% ipython --no-banner

In [1]: import numpy as np

In [2]: np.set_printoptions(suppress=True, linewidth=120)

In [3]: A = np.array([[0.0, 0.0, 0.0, 0.0, -1.0, -1.0],
   ...:     [0.0, 0.0, -1.0, -1.0, 0.0, 0.0],
   ...:     [0.0, -1.0, 0.0, -1.0, 0.0, 0.0],
   ...:     [0.0, -1.0, -1.0, 0.0, 0.0, 0.0],
   ...:     [-1.0, 0.0, 0.0, 0.0, 0.0, -1.0],
   ...:     [-1.0, 0.0, 0.0, 0.0, -1.0, 0.0]])

In [4]: print(np.round(np.sort(np.linalg.eigvals(A).real), 2))
[-2. -2.  1.  1.  1.  1.]

In [5]: (A != 0).astype(int)
Out[5]: 
array([[0, 0, 0, 0, 1, 1],
       [0, 0, 1, 1, 0, 0],
       [0, 1, 0, 1, 0, 0],
       [0, 1, 1, 0, 0, 0],
       [1, 0, 0, 0, 0, 1],
       [1, 0, 0, 0, 1, 0]])

In [6]: f = np.array([7, 4, 7])

In [7]: np.convolve(A[3], f)
Out[7]: array([  0.,  -7., -11., -11.,  -7.,   0.,   0.,   0.])

In [8]: np.polyval(f, A[3])
Out[8]: array([ 7., 10., 10.,  7.,  7.,  7.])

In [9]: np.cross(A[3, :3], A[0, :3])
Out[9]: array([ 0., -0.,  0.])

In [10]: np.array([np.convolve(row, f, "same") for row in A])
Out[10]: 
array([[  0.,   0.,   0.,  -7., -11., -11.],
       [  0.,  -7., -11., -11.,  -7.,   0.],
       [ -7.,  -4., -14.,  -4.,  -7.,   0.],
       [ -7., -11., -11.,  -7.,   0.,   0.],
       [ -4.,  -7.,   0.,   0.,  -7.,  -4.],
       [ -4.,  -7.,   0.,  -7.,  -4.,  -7.]])

In [11]: vals, V = np.linalg.eigh(A)

In [12]: x0 = np.array([1, 2, 3, 1, 1, 2])

In [13]: x0 @ A @ x0
Out[13]: np.float64(-32.0)

In [14]: f = np.array([3, 5, 4, 0, 5, 4])

In [15]: B = A + np.outer(f, np.eye(6)[3])

In [16]: np.round(np.linalg.det(B) / np.linalg.det(A), 2), round(1 + np.linalg.solve(A, f)[3], 2)
Out[16]: (np.float64(-3.5), np.float64(-3.5))

In [17]: np.linalg.matrix_rank(np.linalg.inv(B) - np.linalg.inv(A), tol=1e-8)
Out[17]: np.int64(1)

In [18]: E = np.load("out8.npy")

In [19]: E
Out[19]: 
array([[ 0.,  3., -2.,  3.],
       [ 3.,  0.,  0.,  0.],
       [-2.,  0.,  0.,  0.],
       [ 3.,  0.,  0.,  0.]])

In [20]: vals, V = np.linalg.eigh(E)

In [21]: vals.round(2)
Out[21]: array([-4.69,  0.  ,  0.  ,  4.69])

In [22]: np.round(np.linalg.svd(E, compute_uv=False), 2) + 0
Out[22]: array([4.69, 4.69, 0.  , 0.  ])

In [23]: np.round(np.linalg.eigvalsh(E + -1 * np.eye(4)), 2)
Out[23]: array([-5.69, -1.  , -1.  ,  3.69])

In [24]: [round(float(x), 2) for x in np.linalg.svd(E, compute_uv=False)[:3]]
Out[24]: [4.69, 4.69, 0.0]

In [25]: np.round(np.linalg.norm(E, 2) / np.linalg.norm(E), 2)
Out[25]: np.float64(0.71)

In [26]: np.argsort(-np.linalg.norm(E, axis=0).round(6), kind="stable")[:3]
Out[26]: array([0, 1, 3])

In [27]: np.linalg.matrix_rank(E, rtol=0.1)
Out[27]: np.int64(2)

In [28]: np.linalg.lstsq(E[:-1].T, E[-1])[2]
Out[28]: np.int32(2)

In [29]: np.abs(np.diag(np.linalg.qr(E)[1])) > 1e-9
Out[29]: array([ True,  True, False, False])

In [30]: np.round(E @ np.linalg.pinv(E) @ E, 2) + 0
Out[30]: 
array([[ 0.,  3., -2.,  3.],
       [ 3.,  0.,  0.,  0.],
       [-2.,  0.,  0.,  0.],
       [ 3.,  0.,  0.,  0.]])

In [31]: np.allclose(E[:-1].T @ np.linalg.lstsq(E[:-1].T, E[-1])[0], E[-1])
Out[31]: True

In [32]: round(np.trace(np.linalg.pinv(E) @ E), 2)
Out[32]: np.float64(2.0)

In [33]: Uu, sig, Vt = np.linalg.svd(E)

In [34]: print(sig.round(2) + 0)
[4.69 4.69 0.   0.  ]

In [35]: np.argmax(sig[:-1] / (sig[1:] + 1e-6)) + 1
Out[35]: np.int64(2)

In [36]: B = Uu[:, :2] @ np.diag(sig[:2]) @ Vt[:2]

In [37]: print(np.linalg.matrix_rank(E, rtol=0.05))
2

In [38]: B.round(2) + 0
Out[38]: 
array([[ 0.,  3., -2.,  3.],
       [ 3.,  0.,  0.,  0.],
       [-2.,  0.,  0.,  0.],
       [ 3.,  0.,  0.,  0.]])
